% python3 -q
>>> import numpy as np
>>> np.set_printoptions(precision=2, suppress=True, linewidth=120)
>>> M = np.loadtxt("w.csv", delimiter=",")
>>> M
array([[-0.71,  0.  , -0.71],
       [ 0.  ,  1.  ,  0.  ],
       [ 0.71,  0.  , -0.71]])
>>> # 2 groups of indices that never mix
>>> round(float(np.linalg.det(M.T)), 2)
1.0
>>> np.round(np.linalg.det(M[::-1]), 2)
np.float64(-1.0)
>>> round(np.linalg.det(2 * M), 2), np.round(np.linalg.det(M), 2)
(np.float64(8.0), np.float64(1.0))
>>> round(np.einsum("ij,ji->", M, M), 2)
np.float64(1.0)
>>> np.kron(np.eye(2, dtype=int), M)
array([[-0.71,  0.  , -0.71, -0.  ,  0.  , -0.  ],
       [ 0.  ,  1.  ,  0.  ,  0.  ,  0.  ,  0.  ],
       [ 0.71,  0.  , -0.71,  0.  ,  0.  , -0.  ],
       [-0.  ,  0.  , -0.  , -0.71,  0.  , -0.71],
       [ 0.  ,  0.  ,  0.  ,  0.  ,  1.  ,  0.  ],
       [ 0.  ,  0.  , -0.  ,  0.71,  0.  , -0.71]])
>>> np.round(np.linalg.eigvals(M).sum().real, 2)
np.float64(-0.41)
>>> np.flatnonzero(np.linalg.matrix_power((M != 0) + (M.T != 0) + np.eye(3), 3)[2])
array([0, 2])
>>> np.round(np.linalg.det(M), 2)
np.float64(1.0)
>>> np.round(M @ M, 2) + 0
array([[ 0.,  0.,  1.],
       [ 0.,  1.,  0.],
       [-1.,  0.,  0.]])
>>> np.sort(np.linalg.eigvals(M).real)
array([-0.71, -0.71,  1.  ])
>>> O, r_ = np.linalg.qr(M)
>>> r_
array([[ 1.,  0.,  0.],
       [ 0.,  1.,  0.],
       [ 0.,  0., -1.]])
>>> proj = np.triu(np.array([[-2, 1, -2], [1, -1, 2], [-1, -2, -1]]), 1) + np.eye(3)
>>> out = proj @ M @ np.linalg.inv(proj)
>>> round(np.linalg.det(out), 2)
np.float64(1.0)
>>> np.linalg.matrix_rank(out)
np.int64(3)
>>> np.poly(out)
array([ 1.  ,  0.41, -0.41, -1.  ])
>>> proj @ M - M @ proj
array([[-1.41,  1.71,  0.  ],
       [ 1.41,  0.  , -3.41],
       [ 0.  , -0.71,  1.41]])
